$ python3 -q
>>> import numpy as np
>>> np.set_printoptions(precision=1, suppress=True, linewidth=140, legacy="1.25")
>>> E = np.load("run11.npy")
>>> E
array([[-36,  -7,  -9],
       [-28,   4,  -7],
       [ 32,  -5,   8],
       [ 12,  -6,   3],
       [ 12,   8,   3]])
>>> U, sv, VT = np.linalg.svd(E)
>>> np.argmax(sv[:-1] / (sv[1:] + 1e-6)) + 1
2
>>> M2 = U[:, :2] @ np.diag(sv[:2]) @ VT[:2]
>>> np.linalg.matrix_rank(E, rtol=0.05)
2
>>> np.linalg.matrix_rank(M2)
2
>>> M2 = np.array([[7, 7, 4], [9, 3, 3], [1, 5, 4]])
>>> mat = np.triu(M2)
>>> print(mat)
[[7 7 4]
 [0 3 3]
 [0 0 4]]
>>> M2 = mat[0, 0] * mat[1:] - np.outer(mat[1:, 0], mat[0])
>>> print(M2)
[[ 0 21 21]
 [ 0  0 28]]
>>> mat[:, 0] / mat[0, 0]
array([1., 0., 0.])
>>> np.linalg.matrix_rank(E, rtol=0.1)
2
>>> np.round(np.linalg.norm(E, 2) / np.linalg.norm(E), 1)
1.0
>>> print(np.linalg.cond(E) > 100)
True
>>> rng = np.random.default_rng(349868)
>>> z = rng.integers(0, 3, 6)
>>> J = np.triu((z[:, None] == z) & (rng.random((6, 6)) < 0.8), 1).astype(int)
>>> J += J.T
>>> J
array([[0, 0, 0, 1, 0, 0],
       [0, 0, 1, 0, 0, 0],
       [0, 1, 0, 0, 0, 1],
       [1, 0, 0, 0, 0, 0],
       [0, 0, 0, 0, 0, 0],
       [0, 0, 1, 0, 0, 0]])
>>> w, vecs = np.linalg.eigh(J)
>>> x = np.array([-9, 3, 0, -7, 8, -6])
>>> print(np.round(vecs * np.abs(w) @ vecs.T, 1) + 0)
[[1.  0.  0.  0.  0.  0. ]
 [0.  0.7 0.  0.  0.  0.7]
 [0.  0.  1.4 0.  0.  0. ]
 [0.  0.  0.  1.  0.  0. ]
 [0.  0.  0.  0.  0.  0. ]
 [0.  0.7 0.  0.  0.  0.7]]
>>> (np.sign(vecs[:, -1].round(6)) == np.sign(vecs[0, -1].round(6))).astype(int)
array([1, 0, 0, 1, 1, 0])
>>> np.round(np.linalg.eigvalsh(J[1:, 1:]), 1) + 0
array([-1.4,  0. ,  0. ,  0. ,  1.4])
>>> U, sv, VT = np.linalg.svd(J)
>>> vecs = VT[:(sv > 1e-8).sum()]
>>> x = J[2] + 2 * J[4] + rng.integers(2) * np.eye(6)[2]
>>> x
array([0., 1., 1., 0., 0., 1.])
>>> print(np.diag(vecs.T @ vecs))
[1.  0.5 1.  1.  0.  0.5]
>>> np.linalg.matrix_rank(np.vstack([J, x]))
4
>>> print(round(float(np.linalg.norm(x - vecs.T @ vecs @ x)), 1))
0.0
